>>> import numpy as np
>>> np.set_printoptions(suppress=True, linewidth=200)
>>> tidy = lambda a: np.round(a, 3) + 0
>>> feats = np.load("arr.npy")
>>> print(feats)
[[4. 1. 0. 0. 0. 0. 0.]
 [0. 4. 1. 0. 0. 0. 0.]
 [0. 0. 4. 1. 0. 0. 0.]
 [0. 0. 0. 4. 1. 0. 0.]
 [0. 0. 0. 0. 4. 1. 0.]
 [0. 0. 0. 0. 0. 4. 1.]
 [0. 0. 0. 0. 0. 0. 4.]]
>>> # triangular
>>> B = np.array([[4, 4, 3],
...     [3, 2, 2],
...     [3, 2, 4],
...     [0, 5, 3],
...     [5, 5, 0],
...     [3, 2, 0],
...     [4, 1, 4]])
>>> print(np.einsum("ik,kj->ji", feats, B))
[[19. 15. 12.  5. 23. 16. 16.]
 [18. 10. 13. 25. 22.  9.  4.]
 [14. 12. 19. 12.  0.  4. 16.]]
>>> print(np.einsum("ik,kj->ij", feats, B))
[[19. 18. 14.]
 [15. 10. 12.]
 [12. 13. 19.]
 [ 5. 25. 12.]
 [23. 22.  0.]
 [16.  9.  4.]
 [16.  4. 16.]]
>>> print(feats @ B)
[[19. 18. 14.]
 [15. 10. 12.]
 [12. 13. 19.]
 [ 5. 25. 12.]
 [23. 22.  0.]
 [16.  9.  4.]
 [16.  4. 16.]]
>>> q, vecs = np.linalg.qr(feats[:, :4])[0], np.linalg.qr(feats[:, 4:])[0]
>>> s = np.linalg.svd(q.T @ vecs, compute_uv=False)
>>> print(tidy(np.degrees(np.arccos(s.clip(0, 1)))))
[75.524 90.    90.   ]
>>> print(tidy(np.linalg.norm(q @ q.T - vecs @ vecs.T, 2)))
1.0
>>> x0 = np.array([-3, 0, 5, -5, -5, 0, 4])
>>> rhs = feats @ x0
>>> print(rhs)
[-12.   5.  15. -25. -20.   4.  16.]
>>> print(tidy(np.linalg.solve(feats.T, feats[3])))
[0. 0. 0. 1. 0. 0. 0.]
>>> print(tidy(np.linalg.solve(feats, feats[:, 1])))
[0. 1. 0. 0. 0. 0. 0.]
>>> print(tidy(np.linalg.solve(feats, rhs + feats[:, 3])))
[-3.  0.  5. -4. -5.  0.  4.]
>>> print(tidy(np.linalg.solve(feats, 2 * rhs)))
[ -6.   0.  10. -10. -10.   0.   8.]
>>> print(tidy(np.linalg.solve(feats, rhs)))
[-3.  0.  5. -5. -5.  0.  4.]
>>> ang = np.radians(135)
>>> Rm = np.eye(7)
>>> Rm[2, 2] = Rm[0, 0] = np.cos(ang)
>>> Rm[2, 0], Rm[0, 2] = -np.sin(ang), np.sin(ang)
>>> print(tidy(Rm))
[[-0.707  0.     0.707  0.     0.     0.     0.   ]
 [ 0.     1.     0.     0.     0.     0.     0.   ]
 [-0.707  0.    -0.707  0.     0.     0.     0.   ]
 [ 0.     0.     0.     1.     0.     0.     0.   ]
 [ 0.     0.     0.     0.     1.     0.     0.   ]
 [ 0.     0.     0.     0.     0.     1.     0.   ]
 [ 0.     0.     0.     0.     0.     0.     1.   ]]
>>> B = feats @ Rm.T
>>> print(tidy(np.linalg.det(Rm)), tidy(np.trace(Rm)))
1.0 3.586
>>> print(tidy(np.abs(B - feats).max(axis=0)))
[6.828 0.    6.828 0.    0.    0.    0.   ]
>>> m1 = np.array([[1, 0, 0], [2, -2, 0], [2, -1, 1]])
>>> # triangular: eigenvalues sit on the diagonal
>>> cov = m1.T @ m1
>>> print(np.trace(cov), (m1 ** 2).sum())
15 15
>>> print(tidy(np.linalg.svd(m1, compute_uv=False) ** 2))
[13.708  1.     0.292]
>>> print(cov)
[[ 9 -6  2]
 [-6  5 -1]
 [ 2 -1  1]]
>>> print(np.linalg.matrix_rank(cov))
3
>>> q, Rm = np.linalg.qr(feats)
>>> print(np.allclose(Rm.T @ Rm, feats.T @ feats))
True
>>> print(q.shape, Rm.shape)
(7, 7) (7, 7)
>>> print(np.trace(q @ q.T))
7.0
>>> print(q)
[[ 1.  0.  0.  0.  0.  0.  0.]
 [-0.  1.  0.  0.  0.  0.  0.]
 [-0. -0.  1.  0.  0.  0.  0.]
 [-0. -0. -0.  1.  0.  0.  0.]
 [-0. -0. -0. -0.  1.  0.  0.]
 [-0. -0. -0. -0. -0.  1.  0.]
 [-0. -0. -0. -0. -0. -0.  1.]]
>>> print(np.abs(np.diag(Rm)))
[4. 4. 4. 4. 4. 4. 4.]
>>> print(abs(Rm[0, 0]), tidy(np.linalg.norm(feats[:, 0])))
4.0 4.0
>>> print(q @ Rm)
[[4. 1. 0. 0. 0. 0. 0.]
 [0. 4. 1. 0. 0. 0. 0.]
 [0. 0. 4. 1. 0. 0. 0.]
 [0. 0. 0. 4. 1. 0. 0.]
 [0. 0. 0. 0. 4. 1. 0.]
 [0. 0. 0. 0. 0. 4. 1.]
 [0. 0. 0. 0. 0. 0. 4.]]
>>> x0 = np.array([2, -3, 1])
>>> h1 = np.maximum(m1 @ x0, 0)
>>> print(tidy(np.tanh(m1 @ x0)))
[0.964 1.    1.   ]
>>> print(m1 * (h1 > 1e-9)[:, None])
[[ 1  0  0]
 [ 2 -2  0]
 [ 2 -1  1]]
>>> print(np.flatnonzero(h1 > 1e-9))
[0 1 2]
>>> mat = np.load("test3.npy")
>>> print(mat)
[[-4.015 -0.016]
 [ 3.998  0.014]
 [-2.107  0.004]
 [-5.972  0.033]]
>>> print(tidy(np.linalg.norm(mat, 2) / np.linalg.norm(mat)))
1.0
>>> print(np.linalg.cond(mat) > 100)
True
>>> hat = mat @ np.linalg.solve(mat.T @ mat, mat.T)
>>> print(tidy((np.eye(4) - hat) @ mat))
[[0. 0.]
 [0. 0.]
 [0. 0.]
 [0. 0.]]
>>> print(np.trace(hat))
2.0
>>> print(tidy(np.linalg.eigvalsh(hat)))
[0. 0. 1. 1.]
>>> print(np.allclose(hat @ hat, hat))
True
